% python3 -q
>>> import numpy as np
>>> import numpy.linalg as la
>>> np.set_printoptions(suppress=True, linewidth=200)
>>> M = np.loadtxt("dump.csv", delimiter=",")
>>> M
array([[-3.6, -3.2,  7.2, -2.1],
       [ 6.2, -3.4,  2.9,  4.7],
       [ 1.1, -7.6, -2. , -4.8]])
>>> u = np.array([1, -3, 5])
>>> np.round(np.correlate(M[1], M[2], "full"), 1)
array([-29.8,   3.9, -54.2,   4.3, -35.2, -32.5,   5.2])
>>> np.round(np.convolve(M[1], u), 1)
array([  6.2, -22. ,  44.1, -21. ,   0.4,  23.5])
>>> print(np.round(np.polyval(u, M[1]), 1))
[24.8 26.8  4.7 13. ]
>>> np.round(np.array([np.convolve(row, u, "same") for row in M]), 1)
array([[  7.6,  -1.2, -39.7,  42.3],
       [-22. ,  44.1, -21. ,   0.4],
       [-10.9,  26.3, -36.8,   4.4]])
>>> np.round(la.norm(M) ** 2 / la.norm(M, 2) ** 2, 1)
np.float64(2.5)
>>> np.round(la.norm(M, axis=1), 1)
array([8.9, 9. , 9.3])
>>> la.norm(M, axis=1).argmax()
np.int64(2)
>>> print(round(float(la.norm(M, 2)), 1))
10.0
>>> U, sigma, Vh = la.svd(M, full_matrices=False)
>>> print(U.shape, sigma.shape, Vh.shape)
(3, 3) (3,) (3, 4)
>>> round(float(np.sqrt((sigma ** 2).sum())), 1), round(la.norm(M), 1)
(15.7, np.float64(15.7))
>>> W0 = np.load("arr.npy")
>>> W0.round(1) + 0
array([[ 18.1,   1.9,  -8.2],
       [ 18.1,   1.8,  -8.3],
       [  1.5,  12. ,  15.9],
       [ 15.6,  -2.1, -12.3],
       [ 18.8,   6.4,  -2.4],
       [ -5.2,   9.7,  16.7],
       [-17.2,   0. ,  10.3],
       [ 12.9,  -4.9, -14.5],
       [ 17.2,   0. , -10.2],
       [ -1.1, -11.9, -16. ],
       [ 14.2,  -3.6, -13.6],
       [-10.8,   6.5,  15.5],
       [  9.3,  -7.5, -16.1],
       [ 10.2,  12.7,  11.6],
       [-18.3,  -8.1,  -0.5],
       [-13.3, -12. ,  -8.8],
       [ -4.8, -12.6, -14.8],
       [ -8.1, -12.8, -13.1],
       [ 17.8,   9. ,   1.9],
       [ 18.9,   5.4,  -3.8],
       [-18.7,  -3.9,   5.8],
       [-16.5,   0.9,  11.2],
       [-12.1,   5.5,  14.9],
       [  0. ,  11.6,  16.3]])
>>> rng = np.random.default_rng(150127)
>>> M2 = W0 + rng.integers(-2, 3, (24, 2)) @ rng.integers(-2, 3, (2, 3))
>>> M2.round(1)
array([[ 20.1,  -2.1, -12.2],
       [ 19.1,  -0.2,  -9.3],
       [  2.5,  10. ,  10.9],
       [ 17.6,  -6.1, -16.3],
       [ 17.8,   8.4,   0.6],
       [ -5.2,   9.7,  12.7],
       [-19.2,   4. ,  14.3],
       [ 14.9,  -8.9, -20.5],
       [ 16.2,   2. ,  -7.2],
       [  0.9, -15.9, -14. ],
       [ 12.2,   0.4, -13.6],
       [-10.8,   6.5,  15.5],
       [  9.3,  -7.5, -18.1],
       [ 12.2,   8.7,  11.6],
       [-19.3,  -6.1,   4.5],
       [-13.3, -12. ,  -4.8],
       [ -2.8, -16.6, -16.8],
       [ -9.1, -10.8, -16.1],
       [ 18.8,   7. ,   0.9],
       [ 19.9,   3.4,  -8.8],
       [-16.7,  -7.9,   7.8],
       [-16.5,   0.9,  13.2],
       [-10.1,   1.5,  12.9],
       [ -2. ,  15.6,  16.3]])
>>> np.round(np.abs(M2 - W0).sum(axis=1), 1)
array([10.,  4.,  8., 10.,  6.,  4., 10., 12.,  6.,  8.,  6.,  0.,  2.,  6.,  8.,  4.,  8.,  6.,  4.,  8.,  8.,  2.,  8.,  6.])
>>> print(la.matrix_rank(M2 - W0, tol=1e-8))
2
>>> U, sigma, Vh = la.svd(W0, full_matrices=False)
>>> np.round(U.T @ W0 @ Vh.T, 1) + 0
array([[76.8,  0. ,  0. ],
       [ 0. , 60.9,  0. ],
       [ 0. ,  0. ,  0. ]])
>>> np.round(sigma / sigma[0], 1) + 0
array([1. , 0.8, 0. ])
>>> np.round(np.cumsum(sigma ** 2) / np.sum(sigma ** 2), 1)
array([0.6, 1. , 1. ])
>>> np.round(np.abs(Vh[0]), 1)
array([0.8, 0.1, 0.6])
>>> np.abs(U[:, 0]).round(6).argmax()
np.int64(3)
>>> np.round(Vh @ Vh.T, 1) + 0
array([[1., 0., 0.],
       [0., 1., 0.],
       [0., 0., 1.]])
>>> cen = W0 - W0.mean(axis=0)
>>> vecs = la.svd(cen)[2][:2]
>>> M2 = cen - cen @ vecs.T @ vecs
>>> round(float(la.norm(M2) / la.norm(cen)), 1)
0.0
>>> np.round(np.diag(vecs.T @ vecs), 1)
array([0.9, 0.4, 0.7])
>>> np.round(np.cov(cen @ vecs.T, rowvar=False), 1) + 0
array([[251.8,   0. ],
       [  0. , 160.7]])
>>> la.norm(M2, axis=1).round(6).argmax()
np.int64(0)
>>> rank = la.matrix_rank(W0)
>>> rank
np.int64(2)
>>> ns = la.svd(W0)[2][rank:].T
>>> [int(la.matrix_rank(W0[:, :j + 1])) for j in range(3)]
[1, 2, 2]
>>> np.round(ns @ ns.T, 1)
array([[ 0.1, -0.3,  0.2],
       [-0.3,  0.6, -0.4],
       [ 0.2, -0.4,  0.3]])
>>> [int(la.matrix_rank(np.delete(W0, i, axis=0))) for i in range(24)]
[2, 2, 2, 2, 2, 2, 2, 2, 2, 2, 2, 2, 2, 2, 2, 2, 2, 2, 2, 2, 2, 2, 2, 2]
>>> print(np.allclose(W0 @ ns, 0))
True
>>> [int(la.matrix_rank(W0[:i])) for i in range(1, len(W0) + 1)]
[1, 2, 2, 2, 2, 2, 2, 2, 2, 2, 2, 2, 2, 2, 2, 2, 2, 2, 2, 2, 2, 2, 2, 2]
